>>> import numpy as np
>>> np.set_printoptions(suppress=True, linewidth=100)
>>> tidy = lambda a: np.round(a, 1) + 0
>>> K = np.load("x.npy")
>>> print(K)
[[ 0.1  3.1  1.5]
 [-0.2  5.   2.7]
 [-1.4  2.4  0.5]
 [-0.4  0.8  0.9]
 [ 1.4  0.5 -2. ]
 [-0.5 -1.   3.9]
 [ 0.4  2.2  0.7]
 [-0.2 -0.8 -0.3]
 [-1.4  6.  -4.6]
 [ 0.8 -1.1  2. ]
 [ 0.6 -2.  -1.2]
 [ 0.  -0.5  2.4]
 [ 0.7 -0.1  3.6]
 [ 2.1 -0.3 -0.7]
 [ 0.8 -4.4  0. ]
 [-1.6 -6.2  2.4]
 [ 0.7 -0.6 -1.3]
 [ 0.4  0.4 -0.2]
 [ 1.5 -4.2  0. ]
 [-0.4  4.4  0.7]
 [ 0.8  1.2  2.5]
 [-6.2  3.  -3.8]
 [-0.1  4.7 -0.7]
 [-0.5 -0.1 -3. ]
 [-0.1  1.9 -1.1]
 [-0.5 -1.   1. ]
 [ 1.  -1.  -0.5]]
>>> x0 = np.array([3, 2, 3])
>>> y = K @ x0
>>> print(tidy(np.linalg.solve(K.T @ K, K.T @ y)))
[3. 2. 3.]
>>> print(tidy(y))
[ 11.   17.5   2.1   3.1  -0.8   8.2   7.7  -3.1  -6.    6.2  -5.8   6.2  12.7   3.6  -6.4 -10.
  -3.    1.4  -3.9   9.7  12.3 -24.    7.  -10.7   0.2  -0.5  -0.5]
>>> print(tidy(np.linalg.pinv(K) @ K))
[[1. 0. 0.]
 [0. 1. 0.]
 [0. 0. 1.]]
>>> rng = np.random.default_rng(29926)
>>> y = y + 0.1 * rng.normal(size=27)
>>> print(tidy(y))
[ 11.1  17.5   2.1   3.1  -0.8   8.1   7.8  -3.1  -6.    6.1  -5.8   6.   12.9   3.6  -6.5  -9.9
  -3.1   1.5  -3.7   9.7  12.3 -23.9   7.  -10.8   0.3  -0.4  -0.5]
>>> c, *_ = np.linalg.lstsq(K, y)
>>> print(tidy(K.T @ (y - K @ c)))
[0. 0. 0.]
>>> print(c.round())
[3. 2. 3.]
>>> x0 = np.array([-1, -1, 1])
>>> h = np.maximum(K @ x0, 0)
>>> print(tidy(h))
[ 0.   0.   0.   0.5  0.   5.4  0.   0.7  0.   2.3  0.2  2.9  3.   0.   3.6 10.2  0.   0.   2.7
  0.   0.5  0.   0.   0.   0.   2.5  0. ]
>>> print(tidy(np.maximum(K @ x0, 0) - np.maximum(-K @ x0, 0)))
[-1.7 -2.1 -0.5  0.5 -3.9  5.4 -1.9  0.7 -9.2  2.3  0.2  2.9  3.  -2.5  3.6 10.2 -1.4 -1.   2.7
 -3.3  0.5 -0.6 -5.3 -2.4 -2.9  2.5 -0.5]
>>> print(tidy(np.tanh(K @ x0)))
[-0.9 -1.  -0.5  0.5 -1.   1.  -1.   0.6 -1.   1.   0.2  1.   1.  -1.   1.   1.  -0.9 -0.8  1.
 -1.   0.5 -0.5 -1.  -1.  -1.   1.  -0.5]
>>> print(K * (h > 1e-9)[:, None])
[[ 0.   0.   0. ]
 [-0.   0.   0. ]
 [-0.   0.   0. ]
 [-0.4  0.8  0.9]
 [ 0.   0.  -0. ]
 [-0.5 -1.   3.9]
 [ 0.   0.   0. ]
 [-0.2 -0.8 -0.3]
 [-0.   0.  -0. ]
 [ 0.8 -1.1  2. ]
 [ 0.6 -2.  -1.2]
 [ 0.  -0.5  2.4]
 [ 0.7 -0.1  3.6]
 [ 0.  -0.  -0. ]
 [ 0.8 -4.4  0. ]
 [-1.6 -6.2  2.4]
 [ 0.  -0.  -0. ]
 [ 0.   0.  -0. ]
 [ 1.5 -4.2  0. ]
 [-0.   0.   0. ]
 [ 0.8  1.2  2.5]
 [-0.   0.  -0. ]
 [-0.   0.  -0. ]
 [-0.  -0.  -0. ]
 [-0.   0.  -0. ]
 [-0.5 -1.   1. ]
 [ 0.  -0.  -0. ]]
